>>> import numpy as np
>>> import numpy.linalg as la
>>> np.set_printoptions(precision=3, suppress=True, linewidth=140)
>>> def rd(a):
...     return np.round(a, 3) + 0
... 
>>> t = np.deg2rad(60)
>>> mat = np.eye(6)
>>> mat[np.ix_([2, 0], [2, 0])] = [[np.cos(t), -np.sin(t)], [np.sin(t), np.cos(t)]]
>>> print(rd(mat))
[[ 0.5    0.     0.866  0.     0.     0.   ]
 [ 0.     1.     0.     0.     0.     0.   ]
 [-0.866  0.     0.5    0.     0.     0.   ]
 [ 0.     0.     0.     1.     0.     0.   ]
 [ 0.     0.     0.     0.     1.     0.   ]
 [ 0.     0.     0.     0.     0.     1.   ]]
>>> # 5 blocks once reordered
>>> print(rd(mat @ mat))
[[-0.5    0.     0.866  0.     0.     0.   ]
 [ 0.     1.     0.     0.     0.     0.   ]
 [-0.866  0.    -0.5    0.     0.     0.   ]
 [ 0.     0.     0.     1.     0.     0.   ]
 [ 0.     0.     0.     0.     1.     0.   ]
 [ 0.     0.     0.     0.     0.     1.   ]]
>>> print(rd(la.det(mat)))
1.0
>>> data = np.load("run2.npy")
>>> print(data)
[[ 3  4  5  6  7  8]
 [ 9 10 11 12 13 14]
 [15 16 17 18 19 20]
 [21 22 23 24 25 26]
 [27 28 29 30 31 32]
 [33 34 35 36 37 38]
 [39 40 41 42 43 44]
 [45 46 47 48 49 50]]
>>> print(np.argsort(-la.norm(data, axis=0).round(6), kind="stable")[:3])
[5 4 3]
>>> print(la.cond(data) > 100)
True
>>> print([round(float(x), 3) for x in la.svd(data, compute_uv=False)[:3]])
[207.1, 5.442, 0.0]
>>> U, s, VT = la.svd(data)
>>> evecs = VT[:(s > 1e-8).sum()]
>>> rng = np.random.default_rng(5610)
>>> vec = data[5] + 4 * data[1] + rng.integers(2) * np.eye(6)[2]
>>> print(vec)
[69. 74. 80. 84. 89. 94.]
>>> print(np.allclose(evecs.T @ evecs @ vec, vec))
False
>>> print(rd(np.diag(evecs.T @ evecs)))
[0.524 0.295 0.181 0.181 0.295 0.524]
>>> print(rd(la.norm(vec - evecs.T @ evecs @ vec)))
0.905
>>> idx = rng.integers(0, 2, 10)
>>> m1 = np.array([[0, 1, 1, 1, 2, 2, 2, 0, 1, 0],
...     [2, 0, 2, 0, 1, 1, 1, 2, 0, 2],
...     [1, 1, 2, 1, 2, 1, 2, 2, 0, 2],
...     [2, 0, 1, 0, 0, 0, 2, 0, 0, 1],
...     [2, 2, 1, 1, 1, 0, 0, 1, 1, 0],
...     [0, 2, 2, 0, 1, 1, 2, 2, 0, 2],
...     [1, 2, 1, 1, 1, 1, 1, 2, 2, 1],
...     [1, 2, 2, 0, 2, 1, 1, 0, 0, 0],
...     [1, 2, 0, 2, 0, 0, 1, 2, 2, 1],
...     [0, 1, 1, 1, 2, 2, 2, 1, 2, 0]]) * (idx[:, None] == idx)
>>> print(m1)
[[0 1 0 1 0 0 2 0 1 0]
 [2 0 0 0 0 0 1 2 0 2]
 [0 0 2 0 2 1 0 0 0 0]
 [2 0 0 0 0 0 2 0 0 1]
 [0 0 1 0 1 0 0 0 0 0]
 [0 0 2 0 1 1 0 0 0 0]
 [1 2 0 1 0 0 1 2 2 1]
 [1 2 0 0 0 0 1 0 0 0]
 [1 2 0 2 0 0 1 2 2 1]
 [0 1 0 1 0 0 2 1 2 0]]
>>> # splits into 2 blocks
>>> C2 = m1.T @ m1
>>> print(la.matrix_rank(C2))
10
>>> print(np.diag(C2))
[11 14  9  7  6  2 16 13 13  7]
>>> print(C2)
[[11  6  0  3  0  0  9  8  4  8]
 [ 6 14  0  8  0  0 10  9 11  4]
 [ 0  0  9  0  7  4  0  0  0  0]
 [ 3  8  0  7  0  0  7  7  9  3]
 [ 0  0  7  0  6  3  0  0  0  0]
 [ 0  0  4  0  3  2  0  0  0  0]
 [ 9 10  0  7  0  0 16  8 10  6]
 [ 8  9  0  7  0  0  8 13 10  8]
 [ 4 11  0  9  0  0 10 10 13  4]
 [ 8  4  0  3  0  0  6  8  4  7]]
>>> print(np.trace(C2), (m1 ** 2).sum())
98 98
>>> print(np.allclose(C2, C2.T))
True
>>> E = np.load("dump.npy")
>>> print(rd(E))
[[-1.473  0.534  2.176 -0.298  2.302 -0.28   0.693 -0.004  1.429  0.359 -0.621 -0.289  0.472]
 [ 1.019 -0.726  1.274  0.198  1.178 -0.041 -2.201 -0.509 -0.503 -1.505 -0.405  1.362 -1.319]
 [ 0.793 -0.712 -0.904 -0.298  1.545  0.937  0.792  0.872 -1.489 -0.94  -1.941 -0.529  1.47 ]
 [-0.566 -0.074  2.007  0.063 -0.927  0.32   1.603  0.163 -2.565  0.507 -0.076  0.822 -0.752]
 [-1.133 -2.134 -1.371  0.747  1.268 -0.369  0.013  0.227 -0.232  1.965 -0.088  0.826 -1.151]
 [ 2.492  0.504  0.05  -1.724  1.187 -0.35   0.65  -0.407 -0.176  1.674  1.111  0.611  0.028]
 [ 0.68  -0.594  0.958 -0.098 -0.471 -0.949 -1.266  0.093 -0.582  1.365 -1.054 -2.825 -0.482]
 [-1.133  0.733 -0.772 -2.672 -0.571  0.6   -0.525 -0.86   0.037  0.311 -1.825  0.504 -1.031]
 [ 0.566  1.839 -0.932  1.251  0.719 -1.224  1.303 -0.263 -0.099 -0.594 -0.945 -0.459 -2.148]
 [ 0.453 -0.249  0.29  -0.593 -0.906 -1.964  0.101  2.689  0.819 -0.082 -1.018  1.281  0.142]
 [ 0.566 -0.036  0.182  1.22  -0.725 -0.956  0.085 -2.176  0.251  0.871 -1.735  1.236  1.617]
 [ 0.453 -2.344  0.275 -0.948 -0.518 -0.604  1.807 -1.215  1.048 -1.401  0.067 -0.63  -0.699]
 [-1.246  0.189 -0.582 -0.893  0.608 -2.605 -0.445 -0.691 -1.626 -0.873  1.025 -0.192  0.975]]
>>> B = data + rng.integers(-2, 3, (8, 2)) @ rng.integers(-2, 3, (2, 6))
>>> print(B)
[[ 5  8  1  2 11  4]
 [12 15  9  8 19 11]
 [14 13 23 22 17 25]
 [19 19 23 26 21 27]
 [27 26 37 34 31 38]
 [35 36 39 36 41 40]
 [39 40 41 42 43 44]
 [42 42 45 50 43 50]]
>>> print(la.matrix_rank(B - data, tol=1e-8))
2
>>> W1 = np.array([[1, -2, 0],
...     [-1, 0, -2],
...     [0, -2, 1],
...     [1, -1, -1],
...     [0, -1, -2],
...     [0, -2, -1],
...     [2, 1, -1],
...     [0, 2, 0],
...     [0, -2, -1],
...     [0, 0, 2],
...     [-1, 0, 0],
...     [-1, -2, -2],
...     [2, 1, -2]])
>>> coef = np.array([1, 2, 2])
>>> hid = np.maximum(E @ W1 + coef, 0)
>>> print((hid > 0).astype(int))
[[1 0 0]
 [0 0 1]
 [1 1 0]
 [1 1 1]
 [0 1 1]
 [1 0 1]
 [1 1 1]
 [0 1 1]
 [1 1 0]
 [1 1 1]
 [1 0 0]
 [1 1 1]
 [0 1 1]]
>>> cent = np.array([[2, 1, 3], [0, 3, 2], [2, 2, 3]])
>>> print((hid @ cent).round(6).argmax(axis=1))
[2 2 2 2 2 2 2 2 1 1 2 2 1]
>>> print(W1 @ cent)
[[  2  -5  -1]
 [ -6  -5  -9]
 [  2  -4  -1]
 [  0  -4  -2]
 [ -4  -7  -8]
 [ -2  -8  -7]
 [  2   3   5]
 [  0   6   4]
 [ -2  -8  -7]
 [  4   4   6]
 [ -2  -1  -3]
 [ -6 -11 -13]
 [  0   1   2]]
>>> U, s, VT = la.svd(mat, full_matrices=False)
>>> print(rd(U.T @ U))
[[1. 0. 0. 0. 0. 0.]
 [0. 1. 0. 0. 0. 0.]
 [0. 0. 1. 0. 0. 0.]
 [0. 0. 0. 1. 0. 0.]
 [0. 0. 0. 0. 1. 0.]
 [0. 0. 0. 0. 0. 1.]]
>>> print(rd(U.T @ mat @ VT.T))
[[1. 0. 0. 0. 0. 0.]
 [0. 1. 0. 0. 0. 0.]
 [0. 0. 1. 0. 0. 0.]
 [0. 0. 0. 1. 0. 0.]
 [0. 0. 0. 0. 1. 0.]
 [0. 0. 0. 0. 0. 1.]]
>>> print(rd(s))
[1. 1. 1. 1. 1. 1.]
>>> print(rd(np.cumsum(s ** 2) / np.sum(s ** 2)))
[0.167 0.333 0.5   0.667 0.833 1.   ]
>>> print(np.allclose(U * s @ VT, mat))
True
>>> print(rd(E[:, 1] @ E[:, 2]))
0.0
>>> print(rd(la.svd(E, compute_uv=False)))
[4. 4. 4. 4. 4. 4. 4. 4. 4. 4. 4. 4. 4.]
>>> q, evecs = la.qr(E[:, :12])[0], la.qr(E[:, 12:])[0]
>>> s = la.svd(q.T @ evecs, compute_uv=False)
>>> print(rd(s))
[0.]
>>> A = np.loadtxt("block6.csv", delimiter=",")
>>> print(A)
[[ 4.  4.  4.  4.  4.  4.  4.  4.  4.  4.]
 [ 4.  8.  8.  8.  8.  8.  8.  8.  8.  8.]
 [ 4.  8. 12. 12. 12. 12. 12. 12. 12. 12.]
 [ 4.  8. 12. 16. 16. 16. 16. 16. 16. 16.]
 [ 4.  8. 12. 16. 20. 20. 20. 20. 20. 20.]
 [ 4.  8. 12. 16. 20. 24. 24. 24. 24. 24.]
 [ 4.  8. 12. 16. 20. 24. 28. 28. 28. 28.]
 [ 4.  8. 12. 16. 20. 24. 28. 32. 32. 32.]
 [ 4.  8. 12. 16. 20. 24. 28. 32. 36. 36.]
 [ 4.  8. 12. 16. 20. 24. 28. 32. 36. 40.]]
>>> f = np.array([1, 0, 1])
>>> print(np.array([np.convolve(row, f, "same") for row in A]))
[[ 4.  8.  8.  8.  8.  8.  8.  8.  8.  4.]
 [ 8. 12. 16. 16. 16. 16. 16. 16. 16.  8.]
 [ 8. 16. 20. 24. 24. 24. 24. 24. 24. 12.]
 [ 8. 16. 24. 28. 32. 32. 32. 32. 32. 16.]
 [ 8. 16. 24. 32. 36. 40. 40. 40. 40. 20.]
 [ 8. 16. 24. 32. 40. 44. 48. 48. 48. 24.]
 [ 8. 16. 24. 32. 40. 48. 52. 56. 56. 28.]
 [ 8. 16. 24. 32. 40. 48. 56. 60. 64. 32.]
 [ 8. 16. 24. 32. 40. 48. 56. 64. 68. 36.]
 [ 8. 16. 24. 32. 40. 48. 56. 64. 72. 36.]]
>>> print(np.cross(A[5, :3], A[0, :3]))
[-16.  32. -16.]
>>> F = np.loadtxt("m.csv", delimiter=",")
>>> print(F)
[[-3.3  1.5  0.   1.1  0.5  0.7 -1.7 -0.2 -0.4  0.7]
 [-3.9  0.9 -1.1 -0.5 -2.1  0.3  0.2  0.8  0.6  0.1]
 [-1.8  0.9  0.1 -0.9 -1.2  1.2 -0.3  0.  -0.7 -0.5]
 [-2.1  0.4 -1.8  0.5  2.1  1.5 -0.5  0.  -0.1 -1. ]
 [ 1.8  1.1  0.5 -0.6 -0.6 -1.5  0.2  2.7 -0.8  1.4]
 [ 3.6 -1.6  1.2 -0.1  1.3 -0.2  0.4  0.2  0.1 -0.2]
 [ 0.3  0.2  0.1  1.2  1.  -0.2  0.1  0.2  0.   1.5]
 [-0.6 -0.5 -1.   0.   1.1  0.   0.8 -0.6 -0.9  0.3]
 [-7.5  0.5 -0.7  0.3 -1.7  1.2 -2.9  0.7 -0.7 -0.2]
 [ 1.2  0.1  0.1 -0.5 -0.9  1.4  1.4  0.4  1.2 -0.7]
 [-0.3 -0.2  0.1 -2.5 -1.8 -0.5 -1.5  0.4 -0.2 -0.7]
 [ 1.2  0.6  0.8  0.9 -0.7 -0.3 -0.4 -0.8 -0.9 -0.2]]
>>> vec = np.array([1, -3, 0, 2, -3, -2, 2, 3, -3, 2])
>>> y = F @ vec
>>> print(rd(y))
[ -9.9  -0.7  -4.6 -14.3  15.8   5.4   3.3   0.7  -7.7  -1.2  -0.9   3. ]
>>> print(rd(la.solve(F.T @ F, F.T @ y)))
[ 1. -3.  0.  2. -3. -2.  2.  3. -3.  2.]
>>> y = y + 0.1 * rng.normal(size=12)
>>> print(rd(y))
[ -9.813  -0.518  -4.57  -14.368  15.802   5.21    3.359   0.433  -7.664  -1.144  -0.836   2.835]
>>> coef, *_ = la.lstsq(F, y)
>>> print(rd(la.norm(y - F @ coef)))
0.119
>>> print(coef.round())
[ 1. -3.  0.  2. -3. -2.  2.  3. -3.  2.]
>>> print(rd(coef))
[ 0.973 -2.904  0.046  1.943 -2.979 -2.038  1.978  2.981 -2.817  2.036]
>>> B = np.array([[1, 0, 0],
...     [0, 1, 2],
...     [1, 1, 0],
...     [1, 0, 0],
...     [2, 2, 0],
...     [2, 1, 0],
...     [0, 2, 2],
...     [1, 2, 1],
...     [2, 0, 0],
...     [1, 0, 0]])
>>> print(rd(np.einsum("ij,ij->i", F, F)))
[18.67 23.03  8.58 15.98 17.6  18.95  4.92  4.72 70.84  8.53 12.82  5.48]
>>> print(rd(np.einsum("ij->j", F)))
[-11.4   3.9  -1.7  -1.1  -3.    3.6  -4.2   3.8  -2.8   0.5]
>>> arr = np.loadtxt("mat.csv", delimiter=",")
>>> print(rd(arr))
[[ 1.     0.     0.     0.     0.     0.     0.     0.     0.     0.     0.     0.     0.     0.   ]
 [ 0.     1.     0.     0.     0.     0.     0.     0.     0.     0.     0.     0.     0.     0.   ]
 [ 0.     0.     1.     0.     0.     0.     0.     0.     0.     0.     0.     0.     0.     0.   ]
 [ 0.     0.     0.     1.     0.     0.     0.     0.     0.     0.     0.     0.     0.     0.   ]
 [ 0.     0.     0.     0.     0.966  0.     0.     0.     0.     0.     0.     0.     0.     0.259]
 [ 0.     0.     0.     0.     0.     1.     0.     0.     0.     0.     0.     0.     0.     0.   ]
 [ 0.     0.     0.     0.     0.     0.     1.     0.     0.     0.     0.     0.     0.     0.   ]
 [ 0.     0.     0.     0.     0.     0.     0.     1.     0.     0.     0.     0.     0.     0.   ]
 [ 0.     0.     0.     0.     0.     0.     0.     0.     1.     0.     0.     0.     0.     0.   ]
 [ 0.     0.     0.     0.     0.     0.     0.     0.     0.     1.     0.     0.     0.     0.   ]
 [ 0.     0.     0.     0.     0.     0.     0.     0.     0.     0.     1.     0.     0.     0.   ]
 [ 0.     0.     0.     0.     0.     0.     0.     0.     0.     0.     0.     1.     0.     0.   ]
 [ 0.     0.     0.     0.     0.     0.     0.     0.     0.     0.     0.     0.     1.     0.   ]
 [ 0.     0.     0.     0.    -0.259  0.     0.     0.     0.     0.     0.     0.     0.     0.966]]
>>> print(rd(la.norm(arr, 2)))
1.0
>>> print(rd(la.norm(arr[4], 1)), rd(la.norm(arr[4], np.inf)))
1.225 0.966
>>> print(rd(la.norm(arr, axis=0)))
[1. 1. 1. 1. 1. 1. 1. 1. 1. 1. 1. 1. 1. 1.]
>>> print(rd(la.norm(arr) ** 2 / la.norm(arr, 2) ** 2))
14.0
>>> print(rd(la.norm(arr[4] - arr[9])))
1.414
>>> print(np.allclose(arr, arr.T))
False
>>> print(rd(np.abs(la.eigvals(arr)).max()))
1.0
>>> f = np.array([-1, 0, -3, -2, 3, -3, -1, -2, -1, 3, -2, -2, 0, 1])
>>> B = arr + np.outer(f, np.eye(14)[10])
>>> print(la.matrix_rank(B - arr))
1
>>> print(arr[:, 10] @ arr[:, 13])
0.0
>>> print(rd(la.svd(arr, compute_uv=False)))
[1. 1. 1. 1. 1. 1. 1. 1. 1. 1. 1. 1. 1. 1.]
>>> W0 = np.loadtxt("test18.csv", delimiter=",")
>>> print(W0)
[[-0.73  -1.131 -0.941  0.838  1.141 -0.445 -0.167 -0.305  0.523  0.466 -1.043  1.502]
 [-1.131 -0.304 -0.649  0.36  -0.488  0.276  0.965 -0.148  0.71   0.78   1.48  -0.065]
 [-0.941 -0.649  0.927  0.266  0.325  0.923  0.14   0.611  1.021  0.335  0.834  2.422]
 [ 0.838  0.36   0.266  1.089  0.327  1.514  0.656 -0.598 -0.312  0.014  0.286  0.545]
 [ 1.141 -0.488  0.325  0.327  2.407 -0.156  1.519 -0.412  1.067  0.617 -0.727  0.851]
 [-0.445  0.276  0.923  1.514 -0.156 -1.32   1.225  0.011 -1.014 -1.82  -0.093 -0.031]
 [-0.167  0.965  0.14   0.656  1.519  1.225 -1.965  0.842 -1.569  0.874  0.543  0.21 ]
 [-0.305 -0.148  0.611 -0.598 -0.412  0.011  0.842 -0.958  1.042 -0.868  0.611 -0.382]
 [ 0.523  0.71   1.021 -0.312  1.067 -1.014 -1.569  1.042  1.127 -0.983  2.798  0.6  ]
 [ 0.466  0.78   0.335  0.014  0.617 -1.82   0.874 -0.868 -0.983  1.194 -1.188  0.384]
 [-1.043  1.48   0.834  0.286 -0.727 -0.093  0.543  0.611  2.798 -1.188 -1.136 -0.257]
 [ 1.502 -0.065  2.422  0.545  0.851 -0.031  0.21  -0.382  0.6    0.384 -0.257  0.669]]
>>> # symmetric
>>> C2 = A.T @ A
>>> print(np.trace(C2), (A ** 2).sum())
32560.0 32560.0
>>> print(rd(la.eigvalsh(C2)[::-1]))
[32064.014   407.865    56.131    16.        6.617     3.463     2.146     1.518     1.199     1.046]
>>> print(C2)
[[ 160.  304.  432.  544.  640.  720.  784.  832.  864.  880.]
 [ 304.  592.  848. 1072. 1264. 1424. 1552. 1648. 1712. 1744.]
 [ 432.  848. 1232. 1568. 1856. 2096. 2288. 2432. 2528. 2576.]
 [ 544. 1072. 1568. 2016. 2400. 2720. 2976. 3168. 3296. 3360.]
 [ 640. 1264. 1856. 2400. 2880. 3280. 3600. 3840. 4000. 4080.]
 [ 720. 1424. 2096. 2720. 3280. 3760. 4144. 4432. 4624. 4720.]
 [ 784. 1552. 2288. 2976. 3600. 4144. 4592. 4928. 5152. 5264.]
 [ 832. 1648. 2432. 3168. 3840. 4432. 4928. 5312. 5568. 5696.]
 [ 864. 1712. 2528. 3296. 4000. 4624. 5152. 5568. 5856. 6000.]
 [ 880. 1744. 2576. 3360. 4080. 4720. 5264. 5696. 6000. 6160.]]
